% ipython --no-banner

In [1]: import numpy as np

In [2]: import numpy.linalg as la

In [3]: np.set_printoptions(precision=1, suppress=True, linewidth=100, floatmode="fixed")

In [4]: J = np.load("case9.npy")

In [5]: J
Out[5]: 
array([[-1,  0,  0,  0],
       [-1,  0, -1,  1],
       [ 1,  0, -1, -2],
       [ 2,  0,  1,  1],
       [ 1,  0, -1,  0]])

In [6]: la.lstsq(J[:-1].T, J[-1])[2]
Out[6]: np.int32(3)

In [7]: np.unique(J.round(6), axis=0).shape
Out[7]: (5, 4)

In [8]: J.shape
Out[8]: (5, 4)

In [9]: np.round(la.svd(J, compute_uv=False), 1) + 0
Out[9]: array([2.9, 2.7, 1.6, 0.0])

In [10]: np.count_nonzero(J)
Out[10]: np.int64(12)

In [11]: np.abs(J).max()
Out[11]: np.int64(2)

In [12]: rank = la.matrix_rank(J)

In [13]: rank
Out[13]: np.int64(3)

In [14]: null = la.svd(J)[2][rank:].T

In [15]: null.shape
Out[15]: (4, 1)

In [16]: [int(la.matrix_rank(J[:, :j + 1])) for j in range(4)]
Out[16]: [1, 1, 2, 3]

In [17]: np.round(null @ null.T, 1) + 0
Out[17]: 
array([[0.0, 0.0, 0.0, 0.0],
       [0.0, 1.0, 0.0, 0.0],
       [0.0, 0.0, 0.0, 0.0],
       [0.0, 0.0, 0.0, 0.0]])

In [18]: np.round(null[:, 0] / null[np.abs(null[:, 0]).round(6).argmax(), 0], 1) + 0
Out[18]: array([0.0, 1.0, 0.0, 0.0])

In [19]: [int(la.matrix_rank(J[:i])) for i in range(1, len(J) + 1)]
Out[19]: [1, 2, 3, 3, 3]

In [20]: mat = np.array([[6.0, -1.0, 0.0, 0.0, 0.0],
    ...:     [-1.0, 5.0, -1.0, 0.0, 0.0],
    ...:     [0.0, -1.0, 0.0, -1.0, 0.0],
    ...:     [0.0, 0.0, -1.0, 5.0, -1.0],
    ...:     [0.0, 0.0, 0.0, -1.0, 9.0]])

In [21]: mat
Out[21]: 
array([[ 6.0, -1.0,  0.0,  0.0,  0.0],
       [-1.0,  5.0, -1.0,  0.0,  0.0],
       [ 0.0, -1.0,  0.0, -1.0,  0.0],
       [ 0.0,  0.0, -1.0,  5.0, -1.0],
       [ 0.0,  0.0,  0.0, -1.0,  9.0]])

In [22]: M2 = mat / np.sqrt((mat ** 2).mean(axis=1, keepdims=True))

In [23]: M2[3]
Out[23]: array([ 0.0,  0.0, -0.4,  2.2, -0.4])

In [24]: la.norm(M2, axis=1)
Out[24]: array([2.2, 2.2, 2.2, 2.2, 2.2])

In [25]: mat - mat.mean(axis=1, keepdims=True)
Out[25]: 
array([[ 5.0, -2.0, -1.0, -1.0, -1.0],
       [-1.6,  4.4, -1.6, -0.6, -0.6],
       [ 0.4, -0.6,  0.4, -0.6,  0.4],
       [-0.6, -0.6, -1.6,  4.4, -1.6],
       [-1.6, -1.6, -1.6, -2.6,  7.4]])

In [26]: Q, r_ = la.qr(mat)

In [27]: np.abs(np.diag(r_))
Out[27]: array([6.1, 4.9, 1.0, 2.2, 7.9])

In [28]: np.round(Q @ r_, 1) + 0
Out[28]: 
array([[ 6.0, -1.0,  0.0,  0.0,  0.0],
       [-1.0,  5.0, -1.0,  0.0,  0.0],
       [ 0.0, -1.0,  0.0, -1.0,  0.0],
       [ 0.0,  0.0, -1.0,  5.0, -1.0],
       [ 0.0,  0.0,  0.0, -1.0,  9.0]])

In [29]: K = np.load("m.npy")

In [30]: K
Out[30]: 
array([[ 1, -1,  1, -1],
       [ 1,  0,  0,  0],
       [ 1,  1,  1,  1],
       [ 1,  2,  4,  8]])

In [31]: x0 = np.array([0, 1, 1, 2])

In [32]: target = K @ x0

In [33]: coef, lr = np.zeros(4), 1 / la.norm(K, 2) ** 2

In [34]: for i in range(250):
    ...:     coef -= lr * K.T @ (K @ coef - target)
    ...:     if i % 50 == 0: print(i, round(la.norm(K @ coef - target), 1))
    ...: 
0 0.7
50 0.2
100 0.1
150 0.1
200 0.1

In [35]: round(la.cond(K), 1)
Out[35]: np.float64(17.3)

In [36]: blk = np.stack([K, 2 * K, K[::-1]])

In [37]: blk.shape
Out[37]: (3, 4, 4)

In [38]: [round(float(la.det(mat[:i, :i])), 2) + 0 for i in range(1, 6)]
Out[38]: [6.0, 29.0, -6.0, -59.0, -525.0]

In [39]: np.all(la.eigvalsh(mat) > 0)
Out[39]: np.False_

In [40]: round(la.det(2 * K), 1), np.round(la.det(K), 1)
Out[40]: (np.float64(192.0), np.float64(12.0))

In [41]: rng = np.random.default_rng(86)

In [42]: X = np.triu(rng.random((2, 2)) < 1.2, 1).astype(int)

In [43]: X = X + X.T

In [44]: X
Out[44]: 
array([[0, 1],
       [1, 0]])

In [45]: np.all(la.eigvalsh(X) > 0)
Out[45]: np.False_

In [46]: np.round(la.eigvalsh(X).min(), 1)
Out[46]: np.float64(-1.0)

In [47]: [round(float(la.det(X[:i, :i])), 2) + 0 for i in range(1, 3)]
Out[47]: [0.0, -1.0]

In [48]: M = np.load("x.npy")

In [49]: M
Out[49]: 
array([[ 0.5, 14.6, 11.7],
       [-1.0, 13.7, 12.0],
       [-0.3, 14.8, 11.5],
       [ 1.1, 14.9, 13.2],
       [ 1.0, 14.9, 11.4],
       [ 2.3, 14.8, 11.6],
       [-2.0, 15.9, 11.2],
       [ 0.2, 14.9, 12.4],
       [ 0.0, 13.9, 13.7],
       [-0.1, 14.7, 11.8],
       [ 0.5, 15.7, 12.4],
       [-0.1, 13.3, 12.4],
       [ 0.1, 16.3, 11.3],
       [-0.7, 16.0, 10.5]])

In [50]: gram = np.cov(M, rowvar=False)

In [51]: np.polyfit(M[:, 0], M[:, 2], 1)
Out[51]: array([ 0.2, 11.9])

In [52]: la.eigvalsh(gram)[::-1]
Out[52]: array([1.3, 0.9, 0.3])

In [53]: w1 = np.array([[2, 2, 1], [-1, 0, 1], [-2, 0, -1]])

In [54]: coef = np.array([3, 1, 1])

In [55]: act = np.maximum(M @ w1 + coef, 0)

In [56]: la.matrix_rank(act)
Out[56]: np.int64(2)

In [57]: act
Out[57]: 
array([[0.0, 2.0, 4.4],
       [0.0, 0.0, 1.7],
       [0.0, 0.4, 4.0],
       [0.0, 3.2, 3.8],
       [0.0, 3.0, 5.5],
       [0.0, 5.6, 6.5],
       [0.0, 0.0, 3.7],
       [0.0, 1.4, 3.7],
       [0.0, 1.0, 1.2],
       [0.0, 0.8, 3.8],
       [0.0, 2.0, 4.8],
       [0.0, 0.8, 1.8],
       [0.0, 1.2, 6.1],
       [0.0, 0.0, 5.8]])

In [58]: C = np.array([[-2, -6], [1, -7], [-9, -9]])

In [59]: w1 @ C
Out[59]: 
array([[-11, -35],
       [ -7,  -3],
       [ 13,  21]])

In [60]: (act @ C).round(6).argmax(axis=1)
Out[60]: array([0, 0, 0, 0, 0, 0, 0, 0, 0, 0, 0, 0, 0, 0])

In [61]: U, sigma, VT = la.svd(J)

In [62]: evecs = VT[:(sigma > 1e-8).sum()]

In [63]: x0 = J[2] + -1 * J[3] + rng.integers(2) * np.eye(4)[2]

In [64]: x0
Out[64]: array([-1.0,  0.0, -2.0, -3.0])

In [65]: np.round(np.diag(evecs.T @ evecs), 1) + 0
Out[65]: array([1.0, 0.0, 1.0, 1.0])

In [66]: np.round(evecs.T @ evecs, 1) + 0
Out[66]: 
array([[1.0, 0.0, 0.0, 0.0],
       [0.0, 0.0, 0.0, 0.0],
       [0.0, 0.0, 1.0, 0.0],
       [0.0, 0.0, 0.0, 1.0]])

In [67]: la.matrix_rank(np.vstack([J, x0]))
Out[67]: np.int64(3)

In [68]: np.round(la.norm(x0 - evecs.T @ evecs @ x0), 1)
Out[68]: np.float64(0.0)

In [69]: W0 = np.load("data.npy")

In [70]: W0
Out[70]: 
array([[-2,  2, -1],
       [-3,  5, -4],
       [ 0, -3,  0],
       [ 0, -3,  0]])

In [71]: x0 = np.array([0, -3, 2])

In [72]: target = W0 @ x0

In [73]: np.round(la.pinv(W0) @ W0, 1) + 0
Out[73]: 
array([[1.0, 0.0, 0.0],
       [0.0, 1.0, 0.0],
       [0.0, 0.0, 1.0]])

In [74]: target
Out[74]: array([ -8, -23,   9,   9])

In [75]: target = target + 0.3 * rng.normal(size=4)

In [76]: target
Out[76]: array([ -7.8, -22.9,   9.0,   9.1])

In [77]: coef, *_ = la.lstsq(W0, target)

In [78]: coef.round()
Out[78]: array([-0.0, -3.0,  2.0])

In [79]: round(float(la.norm(target - W0 @ coef)), 1)
Out[79]: 0.0

In [80]: coef
Out[80]: array([-0.1, -3.0,  2.0])

In [81]: proj = W0 @ la.solve(W0.T @ W0, W0.T)

In [82]: np.round(la.eigvalsh(proj), 1) + 0
Out[82]: array([0.0, 1.0, 1.0, 1.0])

In [83]: proj @ W0[:, 1]
Out[83]: array([ 2.0,  5.0, -3.0, -3.0])

In [84]: round(float(np.trace(proj)), 1)
Out[84]: 3.0

In [85]: np.diag(proj)
Out[85]: array([1.0, 1.0, 0.5, 0.5])

In [86]: data = np.load("w.npy")

In [87]: data
Out[87]: 
array([[ 4,  6,  0,  0],
       [ 5,  0,  0,  3],
       [ 3,  2,  1,  0],
       [ 5,  0,  0,  1],
       [ 0, 14,  4,  0],
       [ 6,  0,  0,  2],
       [ 3, 11,  1,  0],
       [ 6,  2,  0,  0],
       [ 5,  1,  0,  0],
       [ 1,  9,  3,  0],
       [ 4,  0,  0,  4],
       [ 3,  0,  1,  0],
       [ 5,  7,  0,  0],
       [ 5,  7,  0,  0],
       [ 0, 14,  4,  0],
       [ 3,  0,  1,  1],
       [ 6,  0,  0,  0],
       [ 2,  4,  2,  0],
       [ 5,  0,  0,  1],
       [ 1,  6,  3,  0],
       [ 5,  0,  0,  5],
       [ 3,  0,  1,  3],
       [ 6,  0,  0,  0],
       [ 3,  2,  1,  0],
       [ 6,  2,  0,  0],
       [ 5,  0,  0,  0],
       [ 4,  0,  0,  4]])

In [88]: x0 = np.array([1, 0, 1, -1])

In [89]: target = data @ x0

In [90]: np.round(la.pinv(data) @ data, 1) + 0
Out[90]: 
array([[1.0, 0.0, 0.0, 0.0],
       [0.0, 1.0, 0.0, 0.0],
       [0.0, 0.0, 1.0, 0.0],
       [0.0, 0.0, 0.0, 1.0]])

In [91]: np.round(la.lstsq(data, target)[0], 1) + 0
Out[91]: array([ 1.0,  0.0,  1.0, -1.0])

In [92]: target
Out[92]: array([4, 2, 4, 4, 4, 4, 4, 6, 5, 4, 0, 4, 5, 5, 4, 3, 6, 4, 4, 4, 0, 1, 6, 4, 6, 5, 0])

In [93]: la.solve(data.T @ data, data.T @ target)
Out[93]: array([ 1.0,  0.0,  1.0, -1.0])

In [94]: target = target + 0.3 * rng.normal(size=27)

In [95]: target
Out[95]: 
array([3.6, 2.0, 3.9, 4.5, 4.0, 3.3, 4.4, 6.5, 5.0, 4.5, 0.3, 4.0, 4.5, 4.7, 4.0, 3.1, 6.0, 3.7,
       3.7, 4.1, 0.4, 1.2, 5.8, 4.2, 6.1, 4.9, 0.2])

In [96]: coef, *_ = la.lstsq(data, target)

In [97]: coef.round()
Out[97]: array([ 1.0, -0.0,  1.0, -1.0])

In [98]: [round(float(la.norm(la.solve(data.T @ data + lam * np.eye(4), data.T @ target))), 2) for lam in (0, 1, 10, 100)]
Out[98]: [1.74, 1.67, 1.32, 0.74]

In [99]: feats = np.loadtxt("layer10.csv", delimiter=",")

In [100]: feats
Out[100]: 
array([[ -0.4, -40.3,  38.6],
       [ -1.3, -39.6,  40.5],
       [  1.0, -39.8,  40.8],
       [  0.6, -38.5,  39.9],
       [ -0.1, -38.8,  40.7],
       [  0.5, -40.9,  40.7],
       [  0.4, -39.5,  39.9],
       [  1.1, -40.7,  39.9],
       [  1.2, -40.6,  38.7],
       [  1.6, -40.0,  41.6],
       [ -0.3, -37.4,  39.7],
       [  1.5, -38.4,  40.0],
       [ -0.8, -39.6,  38.9],
       [ -0.3, -40.8,  40.3],
       [  0.9, -38.5,  38.5],
       [ -0.6, -40.8,  37.6],
       [  0.1, -41.6,  39.2],
       [ -1.0, -38.4,  40.1],
       [ -1.7, -40.0,  39.2],
       [ -0.1, -38.3,  42.3],
       [  1.5, -41.7,  39.1],
       [  1.1, -40.3,  38.6]])

In [101]: M2 = np.c_[data[:, :2] @ np.array([[3, 2], [1, 3]]), np.array([4, 6, 9, 7, 9, 1, 3, 5, 0, 6, 8, 1, 1, 2, 6, 4, 5, 7, 5, 5, 3, 7, 9, 5, 0, 3, 4])]

In [102]: M2
Out[102]: 
array([[18, 26,  4],
       [15, 10,  6],
       [11, 12,  9],
       [15, 10,  7],
       [14, 42,  9],
       [18, 12,  1],
       [20, 39,  3],
       [20, 18,  5],
       [16, 13,  0],
       [12, 29,  6],
       [12,  8,  8],
       [ 9,  6,  1],
       [22, 31,  1],
       [22, 31,  2],
       [14, 42,  6],
       [ 9,  6,  4],
       [18, 12,  5],
       [10, 16,  7],
       [15, 10,  5],
       [ 9, 20,  5],
       [15, 10,  3],
       [ 9,  6,  7],
       [18, 12,  9],
       [11, 12,  5],
       [20, 18,  0],
       [15, 10,  3],
       [12,  8,  4]])

In [103]: la.matrix_rank(np.c_[data, M2])
Out[103]: np.int64(5)

In [104]: la.matrix_rank(M2)
Out[104]: np.int64(3)
